% ipython --no-banner

In [1]: import numpy as np

In [2]: np.set_printoptions(precision=2, suppress=True, linewidth=140)

In [3]: Q, _ = np.linalg.qr(np.array([[-0.9, 1.0, 0.6, 1.1, 0.8, -0.4, 1.8, 1.0],
   ...:     [-1.7, -1.1, 1.4, 1.4, -1.4, 1.8, -0.1, -0.4],
   ...:     [-1.0, -0.3, -0.1, 1.1, 0.6, 0.5, -1.6, -1.4],
   ...:     [1.5, 0.1, 0.2, 1.1, -0.4, -0.5, -0.3, -0.2],
   ...:     [-1.3, -0.4, -0.6, -0.3, 1.1, 2.6, -1.5, -0.5],
   ...:     [-1.4, -0.8, -1.5, -0.8, 1.4, 1.5, -1.0, 0.2],
   ...:     [0.2, -0.1, -1.3, -0.8, -1.6, 0.5, 0.5, 0.8],
   ...:     [-1.0, -0.7, 0.6, -0.5, 0.1, -0.6, 1.1, -0.1]]))

In [4]: X = -2 * Q

In [5]: print(X)
[[ 0.53 -1.66 -0.26  0.36 -0.2   0.25  0.81 -0.09]
 [ 1.    0.71 -1.08  0.51 -0.78 -0.4   0.23  0.5 ]
 [ 0.59 -0.03  0.11  1.15  0.24  0.79 -1.16 -0.53]
 [-0.88  0.49 -0.25  1.18  0.41 -0.02  1.02 -0.56]
 [ 0.76 -0.02  0.5   0.03  0.39 -1.43  0.03 -0.99]
 [ 0.82  0.45  1.14  0.22  0.57  0.43  0.76  0.84]
 [-0.12  0.21  0.96  0.13 -1.61  0.22  0.23 -0.56]
 [ 0.59  0.49 -0.47 -0.9   0.24  0.94  0.53 -1.07]]

In [6]: r0 = np.array([-5, 5, -1, -2, -5, 5, -2, 4])

In [7]: A2 = X + np.outer(r0, np.eye(8)[0])

In [8]: print(np.linalg.matrix_rank(np.linalg.inv(A2) - np.linalg.inv(X), tol=1e-8))
1

In [9]: print(round(float(np.linalg.det(A2) / np.linalg.det(X)), 2), round(float(1 + np.linalg.solve(X, r0)[0]), 2))
2.6 2.6

In [10]: A = np.load("layer14.npy")

In [11]: print(A)
[[ 0.  0.  0.  0. -6. -7.  3.]
 [ 0.  0.  0.  0.  3. -4. -9.]
 [ 0.  0.  0.  0.  7.  2.  1.]
 [ 0.  0.  0.  0. -1. -9.  7.]
 [-6.  3.  7. -1.  0.  0.  0.]
 [-7. -4.  2. -9.  0.  0.  0.]
 [ 3. -9.  1.  7.  0.  0.  0.]]

In [12]: print(np.linalg.pinv(X))
[[ 0.13  0.25  0.15 -0.22  0.19  0.21 -0.03  0.15]
 [-0.42  0.18 -0.01  0.12 -0.01  0.11  0.05  0.12]
 [-0.06 -0.27  0.03 -0.06  0.13  0.28  0.24 -0.12]
 [ 0.09  0.13  0.29  0.3   0.01  0.06  0.03 -0.23]
 [-0.05 -0.19  0.06  0.1   0.1   0.14 -0.4   0.06]
 [ 0.06 -0.1   0.2  -0.01 -0.36  0.11  0.06  0.24]
 [ 0.2   0.06 -0.29  0.26  0.01  0.19  0.06  0.13]
 [-0.02  0.12 -0.13 -0.14 -0.25  0.21 -0.14 -0.27]]

In [13]: print(np.linalg.norm(X, axis=0))
[2. 2. 2. 2. 2. 2. 2. 2.]

In [14]: print(np.linalg.svd(X, compute_uv=False))
[2. 2. 2. 2. 2. 2. 2. 2.]

In [15]: print(np.round(X.T @ X, 2) + 0)
[[4. 0. 0. 0. 0. 0. 0. 0.]
 [0. 4. 0. 0. 0. 0. 0. 0.]
 [0. 0. 4. 0. 0. 0. 0. 0.]
 [0. 0. 0. 4. 0. 0. 0. 0.]
 [0. 0. 0. 0. 4. 0. 0. 0.]
 [0. 0. 0. 0. 0. 4. 0. 0.]
 [0. 0. 0. 0. 0. 0. 4. 0.]
 [0. 0. 0. 0. 0. 0. 0. 4.]]

In [16]: F = np.load("dump.npy")

In [17]: print(F)
[[ -0.92   0.66   1.79  -0.03   1.4   -2.73]
 [ -1.58  -0.28 -13.26  -5.03   6.11   0.81]
 [ -3.15   0.62  -4.41   0.6    4.9   -5.49]
 [  0.8    0.6   -3.93  -7.82   3.22   3.29]
 [  4.18  -2.42   6.99  -5.2   -1.61   1.61]
 [  7.91  -4.75  11.    -7.4   -4.7    4.7 ]
 [ -3.19   1.22   0.47   7.62  -0.33  -4.9 ]
 [  0.91  -1.2    1.64   3.82  -3.3    0.67]
 [ -1.    -3.92   1.81   4.03   3.3  -11.3 ]
 [  0.41  -5.08   6.42   4.8    1.52 -12.07]
 [  0.6   -0.29  -1.83  -6.37   3.7   -0.09]
 [  0.5    2.39 -12.28  -6.4    0.1   12.18]
 [ -0.48   2.12   1.12   4.59  -4.54   4.13]
 [  0.62  -0.94  -3.7   -1.78   0.7    1.6 ]
 [  0.26   3.92  -6.01   0.2   -5.41  13.37]
 [  0.49   4.49  -8.18  -4.78  -2.94  14.78]
 [  5.49   0.29   3.17  -1.8   -9.96  15.41]
 [ -2.02   3.03   1.11   0.01   1.1   -0.5 ]
 [  3.91   0.88  11.42   0.81  -8.52   7.39]]

In [18]: d = np.linalg.norm(F[:, None] - F[None], axis=-1)

In [19]: print(np.linalg.matrix_rank(d ** 2))
8

In [20]: print(d.shape)
(19, 19)

In [21]: print(d.mean(axis=1).argmax())
9

In [22]: print(np.flatnonzero(d[6] < d.mean() / 2))
[6]

In [23]: print((d + 1e9 * np.eye(19)).round(6).argmin(axis=1))
[17  3  0 10  5  4  0 12  9  8  3 15  7 10 15 14 18  0  5]

In [24]: J = np.load("test9.npy")

In [25]: print(J)
[[ 1.98  4.   -3.99  3.97]
 [ 0.    0.   -0.03  0.02]
 [-1.04 -1.99  1.99 -1.98]]

In [26]: print(np.linalg.matrix_rank(J, rtol=0.1))
1

In [27]: print(np.round(np.linalg.norm(J, 2) / np.linalg.norm(J), 2))
1.0

In [28]: def softmax(z):
    ...:     e = np.exp(z - z.max(axis=-1, keepdims=True))
    ...:     return e / e.sum(axis=-1, keepdims=True)
    ...: 

In [29]: print(np.round(softmax(J[0]), 2) + 0)
[0.06 0.48 0.   0.46]

In [30]: print(np.round(softmax(10 * J[0]), 2) + 0)
[0.   0.57 0.   0.43]

In [31]: print(softmax(J).sum(axis=1))
[1. 1. 1.]

In [32]: scores = J @ J.T / np.sqrt(4)

In [33]: print(softmax(scores)[0] @ J)
[ 1.98  4.   -3.99  3.97]

In [34]: print(np.round(softmax(scores), 2) + 0)
[[1.   0.   0.  ]
 [0.36 0.33 0.31]
 [0.   0.   1.  ]]

In [35]: print(softmax(scores).round(6).argmax(axis=1))
[0 0 2]

In [36]: print(np.round(softmax(scores + np.triu(np.full(scores.shape, -np.inf), 1)), 2) + 0)
[[1.   0.   0.  ]
 [0.52 0.48 0.  ]
 [0.   0.   1.  ]]
